In [1]: import numpy as np

In [2]: np.set_printoptions(precision=3, suppress=True, linewidth=100)

In [3]: def rd(a):
   ...:     return np.round(a, 3) + 0
   ...: 

In [4]: mat = np.loadtxt("x.csv", delimiter=",")

In [5]: mat
Out[5]: 
array([[-0.655, -0.701,  7.221,  6.851],
       [ 1.305, -4.692, -1.93 , -8.518],
       [-4.31 , -1.896, -4.551, -7.558],
       [-8.477,  0.934, -3.484,  3.889],
       [ 2.246,  3.779,  8.598,  2.599],
       [ 5.279,  3.228,  7.22 , -3.095],
       [ 1.795,  9.732, -1.439, -0.019],
       [-0.319, -2.785, -8.475,  4.508],
       [-2.417,  2.333, -7.637, -5.513],
       [-0.893,  3.1  ,  8.54 , -4.081],
       [ 1.164,  1.814, -3.486,  9.121],
       [-1.733,  3.447,  7.043, -5.959],
       [-7.12 ,  6.785,  1.484,  1.035],
       [-7.849,  3.564,  4.528, -2.277],
       [-4.075,  5.357,  1.84 , -7.163],
       [ 1.349, -1.111,  8.006, -5.732],
       [-6.009,  4.356,  6.7  , -0.158],
       [-5.791,  2.119, -7.584,  2.111],
       [-7.117, -4.773, -4.785, -1.916],
       [-8.103,  4.485,  0.096, -3.771],
       [ 5.712,  2.097,  0.963,  7.877],
       [ 2.554,  9.096,  3.211,  0.656]])

In [6]: cen = mat - mat.mean(axis=0)

In [7]: V = np.linalg.svd(cen)[2][:3]

In [8]: M2 = cen - cen @ V.T @ V

In [9]: rd(M2.std(axis=0))
Out[9]: array([1.248, 2.528, 1.342, 0.89 ])

In [10]: rd(np.diag(V.T @ V))
Out[10]: array([0.852, 0.394, 0.829, 0.925])

In [11]: rd((cen @ V.T).std(axis=0))
Out[11]: array([6.003, 5.227, 3.92 ])

In [12]: M2 = np.c_[mat[:, :1] @ np.array([[4]]), np.array([1, 2, 1, 1, 0, 2, 2, 1, 2, 2, 0, 0, 1, 1, 1, 1, 1, 2, 1, 1, 2, 0])]

In [13]: M2
Out[13]: 
array([[ -2.62 ,   1.   ],
       [  5.22 ,   2.   ],
       [-17.24 ,   1.   ],
       [-33.908,   1.   ],
       [  8.984,   0.   ],
       [ 21.116,   2.   ],
       [  7.18 ,   2.   ],
       [ -1.276,   1.   ],
       [ -9.668,   2.   ],
       [ -3.572,   2.   ],
       [  4.656,   0.   ],
       [ -6.932,   0.   ],
       [-28.48 ,   1.   ],
       [-31.396,   1.   ],
       [-16.3  ,   1.   ],
       [  5.396,   1.   ],
       [-24.036,   1.   ],
       [-23.164,   2.   ],
       [-28.468,   1.   ],
       [-32.412,   1.   ],
       [ 22.848,   2.   ],
       [ 10.216,   0.   ]])

In [14]: np.linalg.matrix_rank(M2)
Out[14]: np.int64(2)

In [15]: print(rd(np.linalg.lstsq(mat, M2[:, 0])[0]))
[4. 0. 0. 0.]

In [16]: print(np.linalg.matrix_rank(np.c_[mat, M2]))
5

In [17]: m1 = np.array([[1, 0], [0, 1]])

In [18]: r0, g = m1[0], m1[1]

In [19]: r0 @ r0
Out[19]: np.int64(1)

In [20]: p = (r0 @ g) / (r0 @ r0) * r0

In [21]: p
Out[21]: array([0., 0.])

In [22]: rd(np.linalg.norm(r0 + g) ** 2 + np.linalg.norm(r0 - g) ** 2)
Out[22]: np.float64(4.0)

In [23]: np.outer(r0, g)
Out[23]: 
array([[0, 1],
       [0, 0]])

In [24]: (g - p) @ r0
Out[24]: np.float64(0.0)

In [25]: P = np.triu(np.array([[0, 1], [-2, 2]]), 1) + np.eye(2)

In [26]: M2 = P @ m1 @ np.linalg.inv(P)

In [27]: print(rd(np.linalg.det(M2)))
1.0

In [28]: M2
Out[28]: 
array([[1., 0.],
       [0., 1.]])

In [29]: print(np.linalg.matrix_rank(M2))
2

In [30]: np.trace(M2), np.trace(m1)
Out[30]: (np.float64(2.0), np.int64(2))

In [31]: print(np.poly(M2))
[ 1. -2.  1.]

In [32]: F = np.load("block0.npy")

In [33]: F
Out[33]: 
array([[0, 2, 3, 3, 2],
       [0, 0, 0, 2, 2],
       [0, 0, 0, 2, 3],
       [0, 0, 0, 0, 2],
       [0, 0, 0, 0, 0]])

In [34]: # triangular

In [35]: P = np.triu(np.array([[1, 1, 0, 3, 0],
    ...:     [0, 1, 0, 1, 1],
    ...:     [3, 0, 0, 1, 3],
    ...:     [0, 2, 0, 1, 0],
    ...:     [1, 1, 0, 3, 1]]), 1) + np.eye(5)

In [36]: M2 = P @ F @ np.linalg.inv(P)

In [37]: np.linalg.matrix_rank(M2)
Out[37]: np.int64(3)

In [38]: rd(np.linalg.det(M2))
Out[38]: np.float64(0.0)

In [39]: print(np.poly(M2))
[1. 0. 0. 0. 0. 0.]
